>>> import numpy as np
>>> from numpy import linalg as LA
>>> np.set_printoptions(precision=1, suppress=True, linewidth=100, sign=" ")
>>> theta = np.deg2rad(135)
>>> data = np.eye(5)
>>> data[np.ix_([1, 2], [1, 2])] = [[np.cos(theta), -np.sin(theta)], [np.sin(theta), np.cos(theta)]]
>>> data
array([[ 1. ,  0. ,  0. ,  0. ,  0. ],
       [ 0. , -0.7, -0.7,  0. ,  0. ],
       [ 0. ,  0.7, -0.7,  0. ,  0. ],
       [ 0. ,  0. ,  0. ,  1. ,  0. ],
       [ 0. ,  0. ,  0. ,  0. ,  1. ]])
>>> P = np.triu(np.array([[3, 0, -9, -3, -8],
...     [-1, 4, -3, -2, -2],
...     [-9, -9, -7, -5, 4],
...     [7, 3, 4, 0, 7],
...     [-5, -2, -3, -3, 3]]), 1) + np.eye(5)
>>> A2 = P @ data @ LA.inv(P)
>>> np.poly(A2)
array([ 1. , -1.6, -0.2,  0.2,  1.6, -1. ])
>>> A2
array([[  1. ,  -6.4,  -3.7, -31.4, 221.8],
       [  0. ,  -2.8,  -7.1, -43. , 321.7],
       [  0. ,   0.7,   1.4,   3.5, -24.6],
       [  0. ,   0. ,   0. ,   1. ,   0. ],
       [  0. ,   0. ,   0. ,   0. ,   1. ]])
>>> P @ data - data @ P
array([[ 0. , -6.4, 15.4,  0. ,  0. ],
       [ 0. , -2.1,  0. , -6.9, -0.6],
       [ 0. ,  0. ,  2.1, -7.1,  8.2],
       [ 0. ,  0. ,  0. ,  0. ,  0. ],
       [ 0. ,  0. ,  0. ,  0. ,  0. ]])
>>> LA.matrix_rank(A2)
np.int64(5)
>>> round(LA.det(A2), 1)
np.float64(1.0)
>>> round(float(np.trace(A2)), 1), round(np.trace(data), 1)
(1.6, np.float64(1.6))
>>> round(np.abs(LA.eigvals(data)).max(), 1)
np.float64(1.0)
>>> np.round(data @ data, 1) + 0
array([[ 1.,  0.,  0.,  0.,  0.],
       [ 0.,  0.,  1.,  0.,  0.],
       [ 0., -1.,  0.,  0.,  0.],
       [ 0.,  0.,  0.,  1.,  0.],
       [ 0.,  0.,  0.,  0.,  1.]])
>>> np.allclose(data @ data.T, data.T @ data)
True
>>> (data + data.T) / 2
array([[ 1. ,  0. ,  0. ,  0. ,  0. ],
       [ 0. , -0.7,  0. ,  0. ,  0. ],
       [ 0. ,  0. , -0.7,  0. ,  0. ],
       [ 0. ,  0. ,  0. ,  1. ,  0. ],
       [ 0. ,  0. ,  0. ,  0. ,  1. ]])
>>> np.round(np.trace(data), 1)
np.float64(1.6)
>>> (data - data.T) / 2
array([[ 0. ,  0. ,  0. ,  0. ,  0. ],
       [ 0. ,  0. , -0.7,  0. ,  0. ],
       [ 0. ,  0.7,  0. ,  0. ,  0. ],
       [ 0. ,  0. ,  0. ,  0. ,  0. ],
       [ 0. ,  0. ,  0. ,  0. ,  0. ]])
>>> T = np.stack([data, 2 * data, data[::-1]])
>>> (T @ data.T).shape
(3, 5, 5)
>>> LA.matrix_rank(T.reshape(3, -1))
np.int64(2)
>>> T.shape
(3, 5, 5)
>>> A = np.load("w.npy")
>>> A.round(1) + 0
array([[ 1. ,  3. ,  2.1],
       [ 1. ,  2.9,  1.9],
       [ 1. ,  3.1,  2.1],
       [ 1. ,  2.9,  2.1],
       [ 1. ,  3.1,  2. ],
       [ 0.9,  3.1,  1.9],
       [ 1.1,  0. ,  0.9],
       [ 1.2,  0.1,  1. ],
       [ 0.9, -0.1,  1.1],
       [ 1. , -0.2,  1. ],
       [ 1. , -0.1,  0.9],
       [ 0.9,  0. ,  0.9]])
>>> P = A @ LA.solve(A.T @ A, A.T)
>>> np.diag(P)
array([ 0.2,  0.2,  0.2,  0.2,  0.2,  0.2,  0.3,  0.4,  0.4,  0.3,  0.2,  0.1])
>>> np.round(LA.eigvalsh(P), 1) + 0
array([ 0.,  0.,  0.,  0.,  0.,  0.,  0.,  0.,  0.,  1.,  1.,  1.])
>>> np.allclose(P @ P, P)
True
>>> Xs = (A - A.mean(axis=0)) / A.std(axis=0)
>>> np.argwhere(np.abs(Xs) > 2)
array([[ 7,  0]])
>>> coef = LA.lstsq(np.delete(Xs, 0, axis=1), Xs[:, 0])[0]
>>> coef
array([-0.3,  0.2])
>>> np.round(1 - np.var(Xs[:, 0] - np.delete(Xs, 0, axis=1) @ coef), 1)
np.float64(0.0)
>>> np.abs(coef).argmax()
np.int64(0)
>>> rng = np.random.default_rng(37931)
>>> A2 = A + rng.integers(-2, 3, (12, 2)) @ rng.integers(-2, 3, (2, 3))
>>> A2
array([[ 1. ,  2. ,  2.1],
       [ 1. , -0.1,  3.9],
       [ 1. , -1.9,  5.1],
       [ 1. ,  4.9,  1.1],
       [ 1. ,  3.1,  2. ],
       [ 0.9,  5.1,  1.9],
       [ 1.1, -5. ,  3.9],
       [ 1.2,  1.1,  1. ],
       [ 0.9, -0.1,  2.1],
       [ 1. ,  5.8, -3. ],
       [ 1. , -2.1,  2.9],
       [ 0.9, -1. ,  1.9]])
>>> np.abs(A2 - A).sum(axis=1)
array([  1.,   5.,   8.,   3.,   0.,   2.,   8.,   1.,   1.,  10.,   4.,   2.])
>>> LA.svd(A2 - A, compute_uv=False)
array([ 12.3,   1.7,   0. ])
